$ python3 -q
>>> import numpy as np
>>> from numpy import linalg as LA
>>> np.set_printoptions(precision=2, suppress=True, linewidth=160, floatmode="fixed")
>>> out = np.array([[1, 1], [1, -1]])
>>> rng = np.random.default_rng(63)
>>> J = np.kron(out, np.kron(out, out))[rng.permutation(8)][:4]
>>> J
array([[ 1,  1, -1, -1,  1,  1, -1, -1],
       [ 1, -1, -1,  1,  1, -1, -1,  1],
       [ 1,  1, -1, -1, -1, -1,  1,  1],
       [ 1,  1,  1,  1, -1, -1, -1, -1]])
>>> U, sigma, VT = LA.svd(J, full_matrices=False)
>>> np.allclose(U * sigma @ VT, J)
True
>>> sigma / sigma[0]
array([1.00, 1.00, 1.00, 1.00])
>>> round(float(np.sqrt((sigma ** 2).sum())), 2), round(float(LA.norm(J)), 2)
(5.66, 5.66)
>>> np.round(VT @ VT.T, 2) + 0
array([[1.00, 0.00, 0.00, 0.00],
       [0.00, 1.00, 0.00, 0.00],
       [0.00, 0.00, 1.00, 0.00],
       [0.00, 0.00, 0.00, 1.00]])
>>> W = np.array([[3, 0, 0, 1],
...     [2, -2, -1, 2],
...     [-1, 3, 1, 1],
...     [-1, -2, 1, 3],
...     [0, 1, 2, -2],
...     [-3, 3, -2, -3],
...     [-3, 3, 0, 2],
...     [-3, 0, 2, 3]])
>>> c = np.array([2, 0, 1, 0])
>>> act = np.maximum(J @ W + c, 0)
>>> act
array([[12,  0,  0,  0],
       [ 6,  0,  8,  3],
       [ 6,  0,  0,  9],
       [14,  0,  0,  7]])
>>> (act > 0).mean(axis=0)
array([1.00, 0.00, 0.25, 0.75])
>>> cent = np.array([[2, 0], [0, 3], [2, 2], [1, 0]])
>>> act @ cent
array([[24,  0],
       [31, 16],
       [21,  0],
       [35,  0]])
>>> u = np.array([2, -2])
>>> np.polyval(u, J[0])
array([ 0,  0, -4, -4,  0,  0, -4, -4])
>>> np.correlate(J[0], J[2], "full")
array([ 1,  2, -1, -4, -1,  2,  1,  0, -1, -2,  1,  4,  1, -2, -1])
>>> np.cross(J[0, :3], J[2, :3])
array([0, 0, 0])
>>> m1 = np.loadtxt("x.csv", delimiter=",")
>>> m1
array([[0.00, 3.00, 4.00, 1.00],
       [0.00, 0.00, 1.00, 0.00],
       [0.00, 0.00, 0.00, 4.00],
       [0.00, 0.00, 0.00, 0.00]])
>>> U, sigma, VT = LA.svd(m1)
>>> sigma
array([5.29, 3.84, 0.59, 0.00])
>>> out = U[:, :3] @ np.diag(sigma[:3]) @ VT[:3]
>>> LA.matrix_rank(out)
np.int64(3)
>>> round(np.abs(m1 - out).max(), 2)
np.float64(0.0)
>>> LA.matrix_rank(m1, rtol=0.05)
np.int64(3)
>>> np.round(LA.norm(m1 - out) / LA.norm(m1), 2)
np.float64(0.0)
>>> [round(float(x), 2) for x in LA.svd(m1, compute_uv=False)[:3]]
[5.29, 3.84, 0.59]
>>> x0 = np.array([-3, 3, 1, 1])
>>> h1 = np.maximum(m1 @ x0, 0)
>>> h1
array([14.00,  1.00,  4.00,  0.00])
>>> np.maximum(m1 @ (3 * x0), 0)
array([42.00,  3.00, 12.00,  0.00])
>>> m1.T @ h1
array([ 0.00, 42.00, 57.00, 30.00])
>>> blk = np.stack([m1, 5 * m1, m1[::-1]])
>>> blk.sum(axis=0)
array([[ 0.00, 18.00, 24.00,  6.00],
       [ 0.00,  0.00,  6.00,  4.00],
       [ 0.00,  0.00,  1.00, 24.00],
       [ 0.00,  3.00,  4.00,  1.00]])
>>> np.einsum("bij,cij->bc", blk, blk)
array([[  43.00,  215.00,    0.00],
       [ 215.00, 1075.00,    0.00],
       [   0.00,    0.00,   43.00]])
>>> (blk @ m1.T).shape
(3, 4, 4)
>>> W0 = np.load("dump.npy")
>>> W0
array([[-0.54,  0.63,  0.54, -0.63],
       [ 0.90, -1.05, -0.90,  1.05],
       [-0.24,  0.28,  0.24, -0.28],
       [-1.50,  1.75,  1.50, -1.75],
       [-0.96,  1.12,  0.96, -1.12]])
>>> np.argsort(-LA.norm(W0, axis=0).round(6), kind="stable")[:3]
array([1, 3, 0])
>>> LA.matrix_rank(W0, rtol=0.1)
np.int64(1)
>>> np.round(LA.norm(W0, 2) / LA.norm(W0), 2)
np.float64(1.0)
>>> E = np.array([[1, 2, 0, 0], [-3, -1, 0, 0], [0, 0, 1, 2], [0, 0, -3, -1]])
>>> out = E / LA.norm(E, axis=1, keepdims=True)
>>> C2 = out @ out.T
>>> LA.norm(out, axis=1)
array([1.00, 1.00, 1.00, 1.00])
>>> np.degrees(np.arccos(np.clip(C2[0, 3], -1, 1)))
np.float64(90.0)
>>> C2[0]
array([ 1.00, -0.71,  0.00,  0.00])
>>> feats = np.load("test16.npy")
>>> feats
array([[-1.40, -5.45, -1.50],
       [ 2.00,  7.90, -1.50],
       [-0.20, -0.83,  1.80],
       [-0.30, -1.17, -1.50],
       [ 0.50,  1.81, -0.40],
       [ 2.20,  8.89, -1.50],
       [ 1.30,  5.18,  0.40],
       [-0.30, -1.09, -0.90],
       [ 1.30,  5.27, -0.90],
       [-0.10, -0.46, -0.10],
       [-0.40, -1.58,  0.20],
       [ 0.80,  3.20, -1.00],
       [ 0.60,  2.29,  0.30],
       [-1.20, -4.87, -0.90],
       [-0.40, -1.40, -1.00],
       [-0.10, -0.45,  0.40],
       [ 0.30,  1.14,  0.00],
       [-1.00, -4.22,  0.30],
       [ 0.90,  3.54, -3.10],
       [ 0.50,  1.94,  0.40]])
>>> out = feats / LA.norm(feats, axis=1, keepdims=True)
>>> C2 = out @ out.T
>>> round(float(np.degrees(np.arccos(np.clip(C2[11, 13], -1, 1)))), 2)
152.96
>>> np.argwhere(np.triu(np.abs(C2) > 0.95, 1))
array([[ 0,  6],
       [ 0,  9],
       [ 0, 12],
       [ 0, 13],
       [ 0, 16],
       [ 0, 19],
       [ 1,  4],
       [ 1,  5],
       [ 1,  6],
       [ 1,  8],
       [ 1, 10],
       [ 1, 11],
       [ 1, 12],
       [ 1, 16],
       [ 1, 17],
       [ 3,  7],
       [ 3, 14],
       [ 4,  5],
       [ 4,  6],
       [ 4,  8],
       [ 4, 10],
       [ 4, 11],
       [ 4, 16],
       [ 4, 17],
       [ 5,  6],
       [ 5,  8],
       [ 5, 10],
       [ 5, 11],
       [ 5, 12],
       [ 5, 16],
       [ 5, 17],
       [ 6,  8],
       [ 6,  9],
       [ 6, 10],
       [ 6, 12],
       [ 6, 13],
       [ 6, 16],
       [ 6, 17],
       [ 6, 19],
       [ 7, 14],
       [ 8, 10],
       [ 8, 11],
       [ 8, 12],
       [ 8, 16],
       [ 8, 17],
       [ 9, 12],
       [ 9, 13],
       [ 9, 16],
       [ 9, 17],
       [ 9, 19],
       [10, 11],
       [10, 12],
       [10, 13],
       [10, 16],
       [10, 17],
       [11, 16],
       [11, 17],
       [12, 13],
       [12, 16],
       [12, 17],
       [12, 19],
       [13, 16],
       [13, 17],
       [13, 19],
       [15, 18],
       [16, 17],
       [16, 19],
       [17, 19]])
>>> A = np.loadtxt("arr.csv", delimiter=",")
>>> A
array([[ 0.00,  3.00,  3.00, -3.00],
       [ 3.00,  3.00,  2.00, -2.00],
       [ 3.00,  3.00,  0.00,  0.00],
       [ 2.00,  2.00,  1.00, -1.00],
       [ 0.00,  1.00,  2.00, -2.00]])
>>> LA.norm(A, axis=1)
array([5.20, 5.10, 4.24, 3.16, 3.00])
>>> round(LA.norm(A[3], 1), 2), np.round(LA.norm(A[3], np.inf), 2)
(np.float64(6.0), np.float64(2.0))
>>> A[3] @ A[1]
np.float64(16.0)
>>> LA.norm(A, axis=1).argmax()
np.int64(0)
>>> round(float(LA.norm(A, 1)), 2), np.round(LA.norm(A, np.inf), 2)
(12.0, np.float64(10.0))
>>> rk = LA.matrix_rank(A)
>>> rk
np.int64(3)
>>> N = LA.svd(A)[2][rk:].T
>>> N.shape
(4, 1)
>>> np.round(N @ N.T, 2) + 0
array([[0.00, 0.00, 0.00, 0.00],
       [0.00, 0.00, 0.00, 0.00],
       [0.00, 0.00, 0.50, 0.50],
       [0.00, 0.00, 0.50, 0.50]])
>>> np.round(A @ N, 2) + 0
array([[0.00],
       [0.00],
       [0.00],
       [0.00],
       [0.00]])
>>> np.round(N[:, 0] / N[np.abs(N[:, 0]).round(6).argmax(), 0], 2) + 0
array([0.00, 0.00, 1.00, 1.00])
>>> LA.matrix_rank(A.T @ A), LA.matrix_rank(A @ A.T)
(np.int64(3), np.int64(3))
>>> [int(LA.matrix_rank(A[:i])) for i in range(1, len(A) + 1)]
[1, 2, 3, 3, 3]
>>> K = np.load("case8.npy")
>>> K
array([[ 3.48,  0.30,  1.85,  0.04],
       [ 0.59, -0.28,  1.15, -0.11],
       [ 5.61, -0.31,  3.01, -0.20],
       [-1.80, -0.22, -0.52,  0.59],
       [ 2.06,  0.18,  1.14,  0.44],
       [ 3.70, -0.15,  1.04, -0.33],
       [ 0.77, -0.34,  0.14,  0.29],
       [-1.35,  0.12, -0.32, -0.10],
       [ 3.35,  0.21,  1.49,  0.36],
       [-0.58, -0.30, -0.18,  0.13],
       [ 2.11,  0.10,  0.65,  0.00],
       [ 0.83, -0.18,  0.29,  0.13],
       [ 0.41,  0.35,  0.16,  0.14],
       [ 2.05, -0.16,  1.11,  0.07],
       [ 0.40,  0.17,  0.03,  0.21],
       [-1.74, -0.42, -0.78, -0.04],
       [-1.45,  0.19, -1.49,  0.11],
       [-3.42, -0.09, -1.49, -0.13],
       [ 0.58, -0.53, -0.31,  0.26],
       [-1.88, -0.03, -0.67, -0.11],
       [ 4.51, -0.04,  2.21, -0.29],
       [ 1.92,  0.25,  0.52, -0.30],
       [-1.50, -0.69, -0.57, -0.05],
       [-1.98, -0.24, -1.04, -0.11],
       [-4.70, -0.09, -2.11,  0.16]])
>>> theta = np.radians(180)
>>> R = np.eye(8)
>>> R[7, 7] = R[1, 1] = np.cos(theta)
>>> R[7, 1], R[1, 7] = -np.sin(theta), np.sin(theta)
>>> R.round(2) + 0
array([[ 1.00,  0.00,  0.00,  0.00,  0.00,  0.00,  0.00,  0.00],
       [ 0.00, -1.00,  0.00,  0.00,  0.00,  0.00,  0.00,  0.00],
       [ 0.00,  0.00,  1.00,  0.00,  0.00,  0.00,  0.00,  0.00],
       [ 0.00,  0.00,  0.00,  1.00,  0.00,  0.00,  0.00,  0.00],
       [ 0.00,  0.00,  0.00,  0.00,  1.00,  0.00,  0.00,  0.00],
       [ 0.00,  0.00,  0.00,  0.00,  0.00,  1.00,  0.00,  0.00],
       [ 0.00,  0.00,  0.00,  0.00,  0.00,  0.00,  1.00,  0.00],
       [ 0.00,  0.00,  0.00,  0.00,  0.00,  0.00,  0.00, -1.00]])
>>> out = J @ R.T
>>> np.allclose(LA.norm(J, axis=1), LA.norm(out, axis=1))
True
>>> np.abs(out - J).max(axis=0)
array([0.00, 2.00, 0.00, 0.00, 0.00, 0.00, 0.00, 2.00])
>>> F = np.array([[1.0, 0.0, 0.0], [0.5, 0.5, 0.0], [0.0, 0.5, 0.5]])
>>> [int(LA.matrix_rank(LA.matrix_power(F, p))) for p in range(1, 4)]
[3, 3, 3]
>>> np.allclose(A[:-1].T @ LA.lstsq(A[:-1].T, A[-1])[0], A[-1])
True
>>> np.abs(np.diag(LA.qr(A)[1])) > 1e-9
array([ True,  True,  True, False])
>>> np.unique(A.round(6), axis=0).shape
(5, 4)
>>> evals, V = LA.eig(F)
>>> np.sort(LA.eigvals(F @ F))
array([0.25, 0.25, 1.00])
>>> np.sort(LA.eigvals(LA.inv(F)))
array([1.00, 2.00, 2.00])
>>> evals
array([0.50, 0.50, 1.00])
>>> x0 = np.array([-3, -5, 2])
>>> rhs = F @ x0
>>> c, lr = np.zeros(3), 1 / LA.norm(F, 2) ** 2
>>> for i in range(200):
...     c -= lr * F.T @ (F @ c - rhs)
...     if i % 50 == 0: print(i, round(LA.norm(F @ c - rhs), 2))
... 
0 1.34
50 0.05
100 0.0
150 0.0
>>> round(LA.cond(F), 2)
np.float64(4.09)
